In [1]: import numpy as np

In [2]: from numpy import linalg as LA

In [3]: np.set_printoptions(precision=1, suppress=True, linewidth=120)

In [4]: M = np.loadtxt("block11.csv", delimiter=",")

In [5]: print(M)
[[1.  0.7 0.5 0.3 0.2 0.2 0.1 0.1 0.1 0. ]
 [0.7 1.  0.7 0.5 0.3 0.2 0.2 0.1 0.1 0.1]
 [0.5 0.7 1.  0.7 0.5 0.3 0.2 0.2 0.1 0.1]
 [0.3 0.5 0.7 1.  0.7 0.5 0.3 0.2 0.2 0.1]
 [0.2 0.3 0.5 0.7 1.  0.7 0.5 0.3 0.2 0.2]
 [0.2 0.2 0.3 0.5 0.7 1.  0.7 0.5 0.3 0.2]
 [0.1 0.2 0.2 0.3 0.5 0.7 1.  0.7 0.5 0.3]
 [0.1 0.1 0.2 0.2 0.3 0.5 0.7 1.  0.7 0.5]
 [0.1 0.1 0.1 0.2 0.2 0.3 0.5 0.7 1.  0.7]
 [0.  0.1 0.1 0.1 0.2 0.2 0.3 0.5 0.7 1. ]]

In [6]: x = np.array([-2, 1, 3, 4, -5, 5, -4, 4, -1, 2])

In [7]: print((M @ x).argmax())
2

In [8]: print(M @ x)
[1.3 2.9 4.6 4.6 2.1 3.5 1.7 3.8 2.7 2.9]

In [9]: print(LA.norm(M @ x) <= LA.norm(M, 2) * LA.norm(x) + 1e-9)
True

In [10]: print(np.sign((M @ x).round(6)))
[1. 1. 1. 1. 1. 1. 1. 1. 1. 1.]

In [11]: L = LA.cholesky(M)

In [12]: print(L @ L.T)
[[1.  0.7 0.5 0.3 0.2 0.2 0.1 0.1 0.1 0. ]
 [0.7 1.  0.7 0.5 0.3 0.2 0.2 0.1 0.1 0.1]
 [0.5 0.7 1.  0.7 0.5 0.3 0.2 0.2 0.1 0.1]
 [0.3 0.5 0.7 1.  0.7 0.5 0.3 0.2 0.2 0.1]
 [0.2 0.3 0.5 0.7 1.  0.7 0.5 0.3 0.2 0.2]
 [0.2 0.2 0.3 0.5 0.7 1.  0.7 0.5 0.3 0.2]
 [0.1 0.2 0.2 0.3 0.5 0.7 1.  0.7 0.5 0.3]
 [0.1 0.1 0.2 0.2 0.3 0.5 0.7 1.  0.7 0.5]
 [0.1 0.1 0.1 0.2 0.2 0.3 0.5 0.7 1.  0.7]
 [0.  0.1 0.1 0.1 0.2 0.2 0.3 0.5 0.7 1. ]]

In [13]: print(M / np.sqrt(np.outer(np.diag(M), np.diag(M))))
[[1.  0.7 0.5 0.3 0.2 0.2 0.1 0.1 0.1 0. ]
 [0.7 1.  0.7 0.5 0.3 0.2 0.2 0.1 0.1 0.1]
 [0.5 0.7 1.  0.7 0.5 0.3 0.2 0.2 0.1 0.1]
 [0.3 0.5 0.7 1.  0.7 0.5 0.3 0.2 0.2 0.1]
 [0.2 0.3 0.5 0.7 1.  0.7 0.5 0.3 0.2 0.2]
 [0.2 0.2 0.3 0.5 0.7 1.  0.7 0.5 0.3 0.2]
 [0.1 0.2 0.2 0.3 0.5 0.7 1.  0.7 0.5 0.3]
 [0.1 0.1 0.2 0.2 0.3 0.5 0.7 1.  0.7 0.5]
 [0.1 0.1 0.1 0.2 0.2 0.3 0.5 0.7 1.  0.7]
 [0.  0.1 0.1 0.1 0.2 0.2 0.3 0.5 0.7 1. ]]

In [14]: print(L.round(1) + 0)
[[1.  0.  0.  0.  0.  0.  0.  0.  0.  0. ]
 [0.7 0.7 0.  0.  0.  0.  0.  0.  0.  0. ]
 [0.5 0.5 0.7 0.  0.  0.  0.  0.  0.  0. ]
 [0.3 0.4 0.5 0.7 0.  0.  0.  0.  0.  0. ]
 [0.2 0.2 0.4 0.5 0.7 0.  0.  0.  0.  0. ]
 [0.2 0.1 0.2 0.4 0.5 0.7 0.  0.  0.  0. ]
 [0.1 0.2 0.1 0.2 0.4 0.5 0.7 0.  0.  0. ]
 [0.1 0.  0.2 0.1 0.2 0.4 0.5 0.7 0.  0. ]
 [0.1 0.  0.  0.2 0.1 0.2 0.4 0.5 0.7 0. ]
 [0.  0.1 0.  0.  0.2 0.1 0.2 0.4 0.5 0.7]]

In [15]: print(np.diag(L) ** 2)
[1.  0.5 0.5 0.5 0.5 0.5 0.5 0.5 0.5 0.4]

In [16]: print(np.allclose(L @ L.T, L.T @ L))
False

In [17]: print(round(float(np.trace(L)), 1))
7.3

In [18]: print(np.sort(np.abs(LA.eigvals(L))))
[0.7 0.7 0.7 0.7 0.7 0.7 0.7 0.7 0.7 1. ]

In [19]: assert L == L.T
Traceback (most recent call last):
  Cell In[19], line 1
    assert L == L.T
ValueError: The truth value of an array with more than one element is ambiguous. Use a.any() or a.all()


In [20]: E = np.load("test0.npy")

In [21]: print(E)
[[  3.1  -6.2  -5.4  25.9  30.1  13.8  -0.1]
 [ -3.1  -9.5  22.1  -9.5  -6.5 -48.1  -1.5]
 [-37.4   0.5   9.    9.3  -8.3  25.3 -30. ]
 [-38.3   0.3   7.6   9.5  -9.4  25.5 -30.3]
 [ -2.4 -10.3  22.6  -9.9  -5.7 -46.    0.4]
 [ -3.8 -10.   23.2 -10.   -7.2 -43.7  -1.1]
 [  4.   -8.   -5.   23.9  31.3  14.4   0.2]
 [  3.6  -9.   -2.   24.5  29.8  14.   -0.6]
 [-37.9   2.   10.4   8.7  -7.4  25.4 -30.3]
 [  4.9  -7.   -2.4  25.3  31.2  13.3   0.7]
 [  5.9  -7.5  -1.9  23.5  31.   13.8   0.1]
 [ -3.9  -9.3  21.8 -10.3  -6.  -44.1   1.5]
 [  3.4  -8.7  -3.7  23.7  29.7  14.4  -0.8]
 [ -3.5 -10.2  23.6  -9.3  -5.2 -45.9  -1.4]
 [ -5.   -9.1  23.1  -9.6  -6.8 -44.3   1.5]
 [  5.4  -9.9  -3.3  25.7  30.   13.2   0.2]
 [ -5.8  -8.2  23.2 -11.7  -8.  -46.5  -1. ]
 [  5.   -8.2  -4.6  22.2  29.2  13.6   0.2]
 [  6.3  -8.5  -3.7  24.2  30.4  14.3   1.2]
 [  3.6  -7.6  -5.5  24.9  31.2  14.2  -0.9]
 [-37.8   3.3  10.5   9.9  -7.3  25.8 -30.7]
 [-37.7  -0.3   9.3  10.1  -9.2  26.1 -29.9]
 [-38.    3.    9.7  10.6  -8.1  25.9 -30.7]
 [-36.8   3.5  10.8   8.8  -8.2  26.  -28.7]
 [  3.5  -8.   -4.1  24.7  29.3  13.5   0.7]
 [  3.5  -7.7  -4.8  24.7  31.3  15.2   1.9]
 [ -4.1 -10.1  21.4 -12.1  -6.8 -46.    0.9]
 [  4.7  -7.8  -4.9  25.   29.5  12.8   0.7]
 [ -3.3 -10.4  21.7  -9.9  -5.7 -46.1   1.6]
 [-37.4   2.2   9.5   9.1  -8.2  24.7 -30.8]]

In [22]: A2 = E / np.sqrt((E ** 2).mean(axis=1, keepdims=True))

In [23]: print(LA.matrix_rank(A2) == LA.matrix_rank(E))
True

In [24]: print(LA.norm(A2, axis=1))
[2.6 2.6 2.6 2.6 2.6 2.6 2.6 2.6 2.6 2.6 2.6 2.6 2.6 2.6 2.6 2.6 2.6 2.6 2.6 2.6 2.6 2.6 2.6 2.6 2.6 2.6 2.6 2.6 2.6
 2.6]

In [25]: print(A2[11])
[-0.2 -0.5  1.1 -0.5 -0.3 -2.3  0.1]
